% ipython --no-banner

In [1]: import numpy as np

In [2]: from numpy import linalg as LA

In [3]: np.set_printoptions(precision=1, suppress=True, linewidth=100, legacy="1.25")

In [4]: r0 = np.array([-3, 1, 2, 0, 3, -5, -4, 0, -5, -3, 5]) + 0.5

In [5]: J = np.outer(r0, r0) / (r0 @ r0)

In [6]: print(J.round(1) + 0)
[[ 0.1  0.  -0.1  0.  -0.1  0.1  0.1  0.   0.1  0.1 -0.1]
 [ 0.   0.   0.   0.   0.  -0.1  0.   0.  -0.1  0.   0.1]
 [-0.1  0.   0.1  0.   0.1 -0.1 -0.1  0.  -0.1 -0.1  0.1]
 [ 0.   0.   0.   0.   0.   0.   0.   0.   0.   0.   0. ]
 [-0.1  0.   0.1  0.   0.1 -0.1 -0.1  0.  -0.1 -0.1  0.2]
 [ 0.1 -0.1 -0.1  0.  -0.1  0.2  0.1  0.   0.2  0.1 -0.2]
 [ 0.1  0.  -0.1  0.  -0.1  0.1  0.1  0.   0.1  0.1 -0.2]
 [ 0.   0.   0.   0.   0.   0.   0.   0.   0.   0.   0. ]
 [ 0.1 -0.1 -0.1  0.  -0.1  0.2  0.1  0.   0.2  0.1 -0.2]
 [ 0.1  0.  -0.1  0.  -0.1  0.1  0.1  0.   0.1  0.1 -0.1]
 [-0.1  0.1  0.1  0.   0.2 -0.2 -0.2  0.  -0.2 -0.1  0.3]]

In [7]: # row 7 repeats row 3

In [8]: print(round(float(np.trace(LA.pinv(J) @ J)), 1))
1.0

In [9]: print(np.round(J @ LA.pinv(J) @ J, 1) + 0)
[[ 0.1  0.  -0.1  0.  -0.1  0.1  0.1  0.   0.1  0.1 -0.1]
 [ 0.   0.   0.   0.   0.  -0.1  0.   0.  -0.1  0.   0.1]
 [-0.1  0.   0.1  0.   0.1 -0.1 -0.1  0.  -0.1 -0.1  0.1]
 [ 0.   0.   0.   0.   0.   0.   0.   0.   0.   0.   0. ]
 [-0.1  0.   0.1  0.   0.1 -0.1 -0.1  0.  -0.1 -0.1  0.2]
 [ 0.1 -0.1 -0.1  0.  -0.1  0.2  0.1  0.   0.2  0.1 -0.2]
 [ 0.1  0.  -0.1  0.  -0.1  0.1  0.1  0.   0.1  0.1 -0.2]
 [ 0.   0.   0.   0.   0.   0.   0.   0.   0.   0.   0. ]
 [ 0.1 -0.1 -0.1  0.  -0.1  0.2  0.1  0.   0.2  0.1 -0.2]
 [ 0.1  0.  -0.1  0.  -0.1  0.1  0.1  0.   0.1  0.1 -0.1]
 [-0.1  0.1  0.1  0.   0.2 -0.2 -0.2  0.  -0.2 -0.1  0.3]]

In [10]: print(np.unique(J.round(6), axis=0).shape)
(8, 11)

In [11]: M = np.load("layer13.npy")

In [12]: print(M)
[[ 1  0  0  0  0  0]
 [ 5  2  0  0  0  0]
 [-1 -3  2  0  0  0]
 [-4 -2  2 -5  0  0]
 [ 4 -5  4 -5 -4  0]
 [-5 -4  1  1  2  2]]

In [13]: r0 = np.array([2, 3, 0, 3, -1, 3])

In [14]: other = M + np.outer(r0, np.eye(6)[2])

In [15]: print(round(float(LA.det(other) / LA.det(M)), 1), round(1 + LA.solve(M, r0)[2], 1))
-3.2 -3.2

In [16]: print(LA.matrix_rank(LA.inv(other) - LA.inv(M), tol=1e-8))
1

In [17]: print(other)
[[ 1.  0.  2.  0.  0.  0.]
 [ 5.  2.  3.  0.  0.  0.]
 [-1. -3.  2.  0.  0.  0.]
 [-4. -2.  5. -5.  0.  0.]
 [ 4. -5.  3. -5. -4.  0.]
 [-5. -4.  4.  1.  2.  2.]]

In [18]: E = np.load("block17.npy")

In [19]: print(E)
[[0 1 4 5 3 5 1 1 4 2 1 4]
 [4 0 1 4 5 3 5 1 1 4 2 1]
 [1 4 0 1 4 5 3 5 1 1 4 2]
 [2 1 4 0 1 4 5 3 5 1 1 4]
 [4 2 1 4 0 1 4 5 3 5 1 1]
 [1 4 2 1 4 0 1 4 5 3 5 1]
 [1 1 4 2 1 4 0 1 4 5 3 5]
 [5 1 1 4 2 1 4 0 1 4 5 3]
 [3 5 1 1 4 2 1 4 0 1 4 5]
 [5 3 5 1 1 4 2 1 4 0 1 4]
 [4 5 3 5 1 1 4 2 1 4 0 1]
 [1 4 5 3 5 1 1 4 2 1 4 0]]

In [20]: print(np.allclose(E @ E.T, E.T @ E))
True

In [21]: print(E @ (-1.0) ** np.arange(12))
[-5.  5. -5.  5. -5.  5. -5.  5. -5.  5. -5.  5.]

In [22]: print(np.fft.fft(E[0]))
[31. +0.j  -2.9-5.2j -6.5+2.6j  1. +2.j  -3.5+9.5j -1.1-1.8j -5. -0.j  -1.1+1.8j -3.5-9.5j
  1. -2.j  -6.5-2.6j -2.9+5.2j]

In [23]: print(E @ np.ones(12))
[31. 31. 31. 31. 31. 31. 31. 31. 31. 31. 31. 31.]

In [24]: other = E / LA.norm(E, axis=1, keepdims=True)

In [25]: G = other @ other.T

In [26]: print(LA.norm(other, axis=1))
[1. 1. 1. 1. 1. 1. 1. 1. 1. 1. 1. 1.]

In [27]: print((np.abs(G) > 0.9).astype(int))
[[1 0 0 0 0 0 0 0 0 0 0 0]
 [0 1 0 0 0 0 0 0 0 0 0 0]
 [0 0 1 0 0 0 0 0 0 0 0 0]
 [0 0 0 1 0 0 0 0 0 0 0 0]
 [0 0 0 0 1 0 0 0 0 0 0 0]
 [0 0 0 0 0 1 0 0 0 0 0 0]
 [0 0 0 0 0 0 1 0 0 0 0 0]
 [0 0 0 0 0 0 0 1 0 0 0 0]
 [0 0 0 0 0 0 0 0 1 0 0 0]
 [0 0 0 0 0 0 0 0 0 1 0 0]
 [0 0 0 0 0 0 0 0 0 0 1 0]
 [0 0 0 0 0 0 0 0 0 0 0 1]]

In [28]: print(G)
[[1.  0.7 0.6 0.8 0.6 0.6 0.9 0.6 0.6 0.8 0.6 0.7]
 [0.7 1.  0.7 0.6 0.8 0.6 0.6 0.9 0.6 0.6 0.8 0.6]
 [0.6 0.7 1.  0.7 0.6 0.8 0.6 0.6 0.9 0.6 0.6 0.8]
 [0.8 0.6 0.7 1.  0.7 0.6 0.8 0.6 0.6 0.9 0.6 0.6]
 [0.6 0.8 0.6 0.7 1.  0.7 0.6 0.8 0.6 0.6 0.9 0.6]
 [0.6 0.6 0.8 0.6 0.7 1.  0.7 0.6 0.8 0.6 0.6 0.9]
 [0.9 0.6 0.6 0.8 0.6 0.7 1.  0.7 0.6 0.8 0.6 0.6]
 [0.6 0.9 0.6 0.6 0.8 0.6 0.7 1.  0.7 0.6 0.8 0.6]
 [0.6 0.6 0.9 0.6 0.6 0.8 0.6 0.7 1.  0.7 0.6 0.8]
 [0.8 0.6 0.6 0.9 0.6 0.6 0.8 0.6 0.7 1.  0.7 0.6]
 [0.6 0.8 0.6 0.6 0.9 0.6 0.6 0.8 0.6 0.7 1.  0.7]
 [0.7 0.6 0.8 0.6 0.6 0.9 0.6 0.6 0.8 0.6 0.7 1. ]]

In [29]: G = E.T @ E

In [30]: print((E @ E.T).shape)
(12, 12)

In [31]: print(LA.svd(E, compute_uv=False) ** 2)
[961.  103.  103.   49.   49.   35.6  35.6  25.    5.    5.    4.4   4.4]

In [32]: print(np.trace(G), (E ** 2).sum())
1380 1380

In [33]: print(LA.eigvalsh(G)[::-1])
[961.  103.  103.   49.   49.   35.6  35.6  25.    5.    5.    4.4   4.4]

In [34]: print(LA.matrix_rank(G))
12

In [35]: def softmax(z):
    ...:     e = np.exp(z - z.max(axis=-1, keepdims=True))
    ...:     return e / e.sum(axis=-1, keepdims=True)
    ...: 

In [36]: print(np.round(softmax(E[2] + 5), 1) + 0)
[0.  0.1 0.  0.  0.1 0.3 0.  0.3 0.  0.  0.1 0. ]

In [37]: print(softmax(E).sum(axis=1))
[1. 1. 1. 1. 1. 1. 1. 1. 1. 1. 1. 1.]

In [38]: S = E @ E.T / np.sqrt(12)

In [39]: print(np.round(softmax(S), 1) + 0)
[[1. 0. 0. 0. 0. 0. 0. 0. 0. 0. 0. 0.]
 [0. 1. 0. 0. 0. 0. 0. 0. 0. 0. 0. 0.]
 [0. 0. 1. 0. 0. 0. 0. 0. 0. 0. 0. 0.]
 [0. 0. 0. 1. 0. 0. 0. 0. 0. 0. 0. 0.]
 [0. 0. 0. 0. 1. 0. 0. 0. 0. 0. 0. 0.]
 [0. 0. 0. 0. 0. 1. 0. 0. 0. 0. 0. 0.]
 [0. 0. 0. 0. 0. 0. 1. 0. 0. 0. 0. 0.]
 [0. 0. 0. 0. 0. 0. 0. 1. 0. 0. 0. 0.]
 [0. 0. 0. 0. 0. 0. 0. 0. 1. 0. 0. 0.]
 [0. 0. 0. 0. 0. 0. 0. 0. 0. 1. 0. 0.]
 [0. 0. 0. 0. 0. 0. 0. 0. 0. 0. 1. 0.]
 [0. 0. 0. 0. 0. 0. 0. 0. 0. 0. 0. 1.]]

In [40]: print(softmax(S).round(6).argmax(axis=1))
[ 0  1  2  3  4  5  6  7  8  9 10 11]

In [41]: print(np.round(softmax(S + np.triu(np.full(S.shape, -np.inf), 1)), 1) + 0)
[[1. 0. 0. 0. 0. 0. 0. 0. 0. 0. 0. 0.]
 [0. 1. 0. 0. 0. 0. 0. 0. 0. 0. 0. 0.]
 [0. 0. 1. 0. 0. 0. 0. 0. 0. 0. 0. 0.]
 [0. 0. 0. 1. 0. 0. 0. 0. 0. 0. 0. 0.]
 [0. 0. 0. 0. 1. 0. 0. 0. 0. 0. 0. 0.]
 [0. 0. 0. 0. 0. 1. 0. 0. 0. 0. 0. 0.]
 [0. 0. 0. 0. 0. 0. 1. 0. 0. 0. 0. 0.]
 [0. 0. 0. 0. 0. 0. 0. 1. 0. 0. 0. 0.]
 [0. 0. 0. 0. 0. 0. 0. 0. 1. 0. 0. 0.]
 [0. 0. 0. 0. 0. 0. 0. 0. 0. 1. 0. 0.]
 [0. 0. 0. 0. 0. 0. 0. 0. 0. 0. 1. 0.]
 [0. 0. 0. 0. 0. 0. 0. 0. 0. 0. 0. 1.]]

In [42]: print(np.round(softmax(S)[2] @ E, 1) + 0)
[1. 4. 0. 1. 4. 5. 3. 5. 1. 1. 4. 2.]

In [43]: r0 = np.array([4, 5])

In [44]: print(np.cross(E[1, :3], E[0, :3]))
[ -1 -16   4]

In [45]: print(np.polyval(r0, E[1]))
[21  5  9 21 25 17 25  9  9 21 13  9]

In [46]: print(np.array([np.convolve(row, r0, "same") for row in E]))
[[ 0  4 21 40 37 35 29  9 21 28 14 21]
 [16 20  4 21 40 37 35 29  9 21 28 14]
 [ 4 21 20  4 21 40 37 35 29  9 21 28]
 [ 8 14 21 20  4 21 40 37 35 29  9 21]
 [16 28 14 21 20  4 21 40 37 35 29  9]
 [ 4 21 28 14 21 20  4 21 40 37 35 29]
 [ 4  9 21 28 14 21 20  4 21 40 37 35]
 [20 29  9 21 28 14 21 20  4 21 40 37]
 [12 35 29  9 21 28 14 21 20  4 21 40]
 [20 37 35 29  9 21 28 14 21 20  4 21]
 [16 40 37 35 29  9 21 28 14 21 20  4]
 [ 4 21 40 37 35 29  9 21 28 14 21 20]]

In [47]: data = np.load("sample17.npy")

In [48]: print(data.round(1) + 0)
[[  4.7   4.3   1.4   2.   -0.8   0.9   2.5]
 [ 11.1   9.2  -0.2  -1.5  -9.6  -1.5   8. ]
 [  2.5   2.6   1.6   3.3   2.1   1.5   1. ]
 [  6.3   5.7   8.8   0.3   2.6   6.   -5.9]
 [  7.5   6.6  10.1  -0.5   2.2   6.7  -6.9]
 [  1.    1.5   3.2   4.    5.    3.   -1.9]
 [ -9.8  -6.8  -5.2  11.   11.9  -0.9   2.6]
 [ -4.5  -2.9 -14.1   8.8  -1.   -8.5  16.7]
 [ -8.8  -6.    1.2   9.8  15.3   3.5  -4.8]
 [ 15.2  12.5   8.6  -4.8  -8.2   4.1  -0.7]
 [ 21.4  17.5  27.2 -10.3  -2.   16.4 -20.6]
 [ 14.2  11.6   6.6  -4.   -8.4   2.8   1.3]
 [  7.8   6.7  -0.8   0.4  -6.1  -1.3   6.9]
 [ 14.2  11.7   6.9  -4.1  -8.2   3.    0.8]
 [  5.    4.6   4.4   1.5   1.1   3.1  -1.2]
 [  0.8   1.3   1.7   4.2   4.1   1.9  -0.1]
 [  5.    4.5   0.6   1.9  -1.7   0.3   3.7]
 [ 18.8  15.4  21.3  -8.2  -3.3  12.5 -14.6]
 [  6.2   5.4   0.5   1.2  -3.2   0.    4.4]
 [  7.1   6.3   9.7  -0.3   2.4   6.5  -6.6]
 [-12.6  -9.1 -10.9  13.2  11.1  -4.5   8.2]
 [  9.6   8.2  10.4  -1.8  -0.1   6.5  -6. ]
 [  4.6   4.2  -2.5   2.4  -3.5  -1.9   7.3]
 [  3.1   3.   -2.6   3.3  -1.7  -1.6   6.5]
 [ -4.4  -2.8  -7.    8.1   4.1  -3.3   7.9]
 [  2.4   2.6   8.6   2.6   7.3   6.7  -7.9]
 [  8.4   7.1  -0.6   0.   -6.7  -1.2   7. ]
 [ 12.4  10.2   4.1  -2.7  -8.    1.4   3.3]
 [ 26.8  21.3   9.3 -11.6 -21.6   2.2   5. ]
 [ 14.9  12.3  11.2  -4.9  -5.9   6.   -4.2]
 [  8.    6.8  -1.5   0.4  -6.8  -1.9   8. ]
 [  3.    3.1   5.4   2.5   4.2   4.2  -3.5]
 [ 10.6   8.7  -0.7  -1.2  -9.4  -1.8   8.4]
 [  4.5   4.1  -2.2   2.5  -3.1  -1.6   6.8]
 [-15.9 -11.6  -8.5  14.9  16.9  -2.    3.3]]

In [49]: Ac = data - data.mean(axis=0)

In [50]: vecs = LA.svd(Ac)[2][:3]

In [51]: other = Ac - Ac @ vecs.T @ vecs

In [52]: print(np.round(np.cov(Ac @ vecs.T, rowvar=False), 1) + 0)
[[271.5   0.    0. ]
 [  0.  101.9   0. ]
 [  0.    0.    0. ]]

In [53]: print(np.round((Ac @ vecs.T).std(axis=0), 1) + 0)
[16.2 10.   0. ]

In [54]: print(np.round(LA.norm(other) / LA.norm(Ac), 1))
0.0

In [55]: print(LA.norm(other, axis=1).round(6).argmax())
0
